% python3 -q
>>> import numpy as np
>>> np.set_printoptions(precision=1, suppress=True, linewidth=160)
>>> feats = np.array([[-3, 0, -3, 2, -2, -1, 3],
...     [-1, -2, 2, -2, -1, -3, -2],
...     [3, 3, 1, -1, 1, -1, -1],
...     [1, -3, -1, 2, 2, -3, -1],
...     [-3, -1, 3, -3, 0, 1, -3],
...     [1, 0, -2, 2, -2, 3, 2],
...     [3, -3, -1, 2, -3, -3, 2]])
>>> print(feats)
[[-3  0 -3  2 -2 -1  3]
 [-1 -2  2 -2 -1 -3 -2]
 [ 3  3  1 -1  1 -1 -1]
 [ 1 -3 -1  2  2 -3 -1]
 [-3 -1  3 -3  0  1 -3]
 [ 1  0 -2  2 -2  3  2]
 [ 3 -3 -1  2 -3 -3  2]]
>>> w1 = np.array([[3, 0, 1, 5, 1],
...     [0, 4, 0, 3, 0],
...     [1, 0, 4, 0, 1],
...     [1, 2, 1, 3, 2],
...     [2, 3, 2, 4, 1],
...     [1, 1, 3, 2, 1],
...     [3, 0, 0, 1, 4]])
>>> c = np.array([1, 1, 2, -3, -3])
>>> H = np.maximum(feats @ w1 + c, 0)
>>> print((H > 0).mean(axis=0))
[0.6 0.3 0.4 0.3 0.4]
>>> print((H > 0).astype(int))
[[0 0 0 0 1]
 [0 0 0 0 0]
 [1 1 1 1 0]
 [1 0 0 0 0]
 [0 0 1 0 0]
 [1 1 1 1 1]
 [1 0 0 0 1]]
>>> basis = np.array([[2, 2, 1], [2, 1, 0], [0, 1, 1], [0, 2, 2], [2, 1, 2]])
>>> print(w1 @ basis)
[[ 8 18 16]
 [ 8 10  6]
 [ 4  7  7]
 [10 13 12]
 [12 18 14]
 [ 6 11 10]
 [14 12 13]]
>>> Y = feats ** -1
Traceback (most recent call last):
  File "<python-input-11>", line 1, in <module>
    Y = feats ** -1
        ~~~~~~^^~~~
ValueError: Integers to negative integer powers are not allowed.
>>> Y = np.linalg.inv(feats)
>>> print(round(np.linalg.cond(feats), 1))
53.3
>>> print(np.round(np.linalg.inv(Y), 1) + 0)
[[-3.  0. -3.  2. -2. -1.  3.]
 [-1. -2.  2. -2. -1. -3. -2.]
 [ 3.  3.  1. -1.  1. -1. -1.]
 [ 1. -3. -1.  2.  2. -3. -1.]
 [-3. -1.  3. -3.  0.  1. -3.]
 [ 1.  0. -2.  2. -2.  3.  2.]
 [ 3. -3. -1.  2. -3. -3.  2.]]
>>> print(np.linalg.det(feats) * Y)
[[ -288.   445.  -161.   -96.  -509.   177.  -192.]
 [  360.  -526.   534.   120.   606.   -70.   240.]
 [  552. -2194.   722.   184.  1994.  -914.  1336.]
 [  880. -2200.  1144.   616.  2288.  -440.  1232.]
 [ -240.    28.  -356.   -80.  -404.  -276.  -160.]
 [ -144.    41.  -141.   -48.   -73.   149.   -96.]
 [ -208.  -250.  -486.  -392.  -334.  -578.   184.]]
>>> print(np.round(np.linalg.det(feats) * np.linalg.det(Y), 1))
1.0
>>> print(np.allclose(Y, feats.T))
False
>>> print(round(float(np.linalg.slogdet(feats)[0]), 1))
1.0
>>> blk = np.stack([feats, 3 * feats, feats[::-1]])
>>> print((blk @ feats.T).shape)
(3, 7, 7)
>>> print(blk.sum(axis=0))
[[ -9  -3 -13  10 -11  -7  14]
 [ -3  -8   6  -6  -6  -9  -6]
 [  9  11   7  -7   4  -3  -7]
 [  5 -15  -5  10  10 -15  -5]
 [ -9  -1  13 -13   1   3 -13]
 [  3  -2  -6   6  -9   9   6]
 [  9 -12  -7  10 -14 -13  11]]
>>> print(blk.shape)
(3, 7, 7)
>>> u, v = feats[1], feats[3]
>>> print(u @ v)
8
>>> p = (u @ v) / (u @ u) * u
>>> print(p)
[-0.3 -0.6  0.6 -0.6 -0.3 -0.9 -0.6]
>>> print(np.linalg.matrix_rank(np.outer(u, v)))
1
>>> rng = np.random.default_rng(918)
>>> Y = feats + rng.integers(-2, 3, (7, 5)) @ rng.integers(-2, 3, (5, 7))
>>> print(Y)
[[ -9  -6   3   8  -5  -9  -6]
 [  2   7  -6  -1   7  -4   3]
 [  4   3  -7  10   6  -7   1]
 [  0 -13   7   5  -4  -7  -6]
 [ -2  -2   1   7   4  -8  -4]
 [  0   0   6  -9  -7   9   0]
 [ -1  -5   1   4  -4  -7  -3]]
>>> print(np.abs(Y - feats).sum(axis=1))
[44 35 33 37 28 33 20]
>>> print(Y - feats)
[[ -6  -6   6   6  -3  -8  -9]
 [  3   9  -8   1   8  -1   5]
 [  1   0  -8  11   5  -6   2]
 [ -1 -10   8   3  -6  -4  -5]
 [  1  -1  -2  10   4  -9  -1]
 [ -1   0   8 -11  -5   6  -2]
 [ -4  -2   2   2  -1  -4  -5]]
